In [1]: import numpy as np

In [2]: import numpy.linalg as la

In [3]: np.set_printoptions(suppress=True, linewidth=140)

In [4]: mat = np.load("x.npy")

In [5]: print(mat)
[[3.05 3.   0.   1.  ]
 [1.   2.05 3.   3.  ]
 [2.   2.   3.05 2.  ]
 [3.   3.   0.   1.05]]

In [6]: print(np.round(la.svd(mat, compute_uv=False), 2) + 0)
[8.21 3.84 0.84 0.  ]

In [7]: print(mat.shape)
(4, 4)

In [8]: print(np.abs(mat).max())
3.05

In [9]: print(mat.sum(axis=1))
[7.05 9.05 9.05 7.05]

In [10]: print(np.count_nonzero(mat))
14

In [11]: print(np.round(np.diff(mat, axis=0), 2))
[[-2.05 -0.95  3.    2.  ]
 [ 1.   -0.05  0.05 -1.  ]
 [ 1.    1.   -3.05 -0.95]]

In [12]: print(round(float(la.norm(mat)), 2))
9.11

In [13]: print(np.unravel_index(np.abs(mat).argmax(), mat.shape))
(np.int64(0), np.int64(0))

In [14]: print(la.matrix_rank(mat))
4

In [15]: print(np.argsort(-la.norm(mat, axis=0).round(6), kind="stable")[:3])
[1 0 2]

In [16]: print(la.matrix_rank(mat, rtol=0.1))
3

In [17]: print([round(float(x), 2) for x in la.svd(mat, compute_uv=False)[:3]])
[8.21, 3.84, 0.84]

In [18]: print(mat.reshape(-1, 2))
[[3.05 3.  ]
 [0.   1.  ]
 [1.   2.05]
 [3.   3.  ]
 [2.   2.  ]
 [3.05 2.  ]
 [3.   3.  ]
 [0.   1.05]]

In [19]: T = mat.reshape(4, 2, -1)

In [20]: print(T.sum(axis=1))
[[3.05 4.  ]
 [4.   5.05]
 [5.05 4.  ]
 [3.   4.05]]

In [21]: print(np.round(np.einsum("ihd,ihd->ih", T, T), 2))
[[18.3  1. ]
 [ 5.2 18. ]
 [ 8.  13.3]
 [18.   1.1]]

In [22]: print(T[:, 0])
[[3.05 3.  ]
 [1.   2.05]
 [2.   2.  ]
 [3.   3.  ]]

In [23]: print(np.swapaxes(T, 1, 2)[0])
[[3.05 0.  ]
 [3.   1.  ]]

In [24]: print(T.shape)
(4, 2, 2)

In [25]: rng = np.random.default_rng(58989)

In [26]: z = rng.permutation(4)

In [27]: print(z)
[3 1 2 0]

In [28]: Y = mat[z][:, z]

In [29]: print(np.trace(Y))
9.2

In [30]: print(Y)
[[1.05 3.   0.   3.  ]
 [3.   2.05 3.   1.  ]
 [2.   2.   3.05 2.  ]
 [1.   3.   0.   3.05]]

In [31]: F = np.array([[7.02, 3.5, -0.4],
    ...:     [5.6, 2.8, -0.7],
    ...:     [5.57, 2.8, -0.1],
    ...:     [-3.42, -1.7, -1.4],
    ...:     [-0.8, -0.4, -0.8],
    ...:     [-0.8, -0.4, 0.8],
    ...:     [2.81, 1.4, 0.2],
    ...:     [-1.98, -1.0, 0.2],
    ...:     [-0.18, -0.1, 0.1],
    ...:     [-0.42, -0.2, 0.5],
    ...:     [-1.01, -0.5, -0.3],
    ...:     [-2.41, -1.2, 0.3]])

In [32]: vec = np.array([-3, -2, -1])

In [33]: rhs = F @ vec

In [34]: print(rhs.round(2))
[-27.66 -21.7  -22.21  15.06   4.     2.4  -11.43   7.74   0.64   1.16   4.33   9.33]

In [35]: print(np.round(la.pinv(F) @ F, 2) + 0)
[[1. 0. 0.]
 [0. 1. 0.]
 [0. 0. 1.]]

In [36]: rhs = rhs + 0.3 * rng.normal(size=12)

In [37]: print(rhs.round(2))
[-27.86 -21.27 -22.24  14.82   3.76   1.81 -11.58   7.64   1.14   1.15   4.51   9.35]

In [38]: c, *_ = la.lstsq(F, rhs)

In [39]: print(np.round(F.T @ (rhs - F @ c), 2) + 0)
[0. 0. 0.]

In [40]: print(c.round())
[-1. -6. -1.]
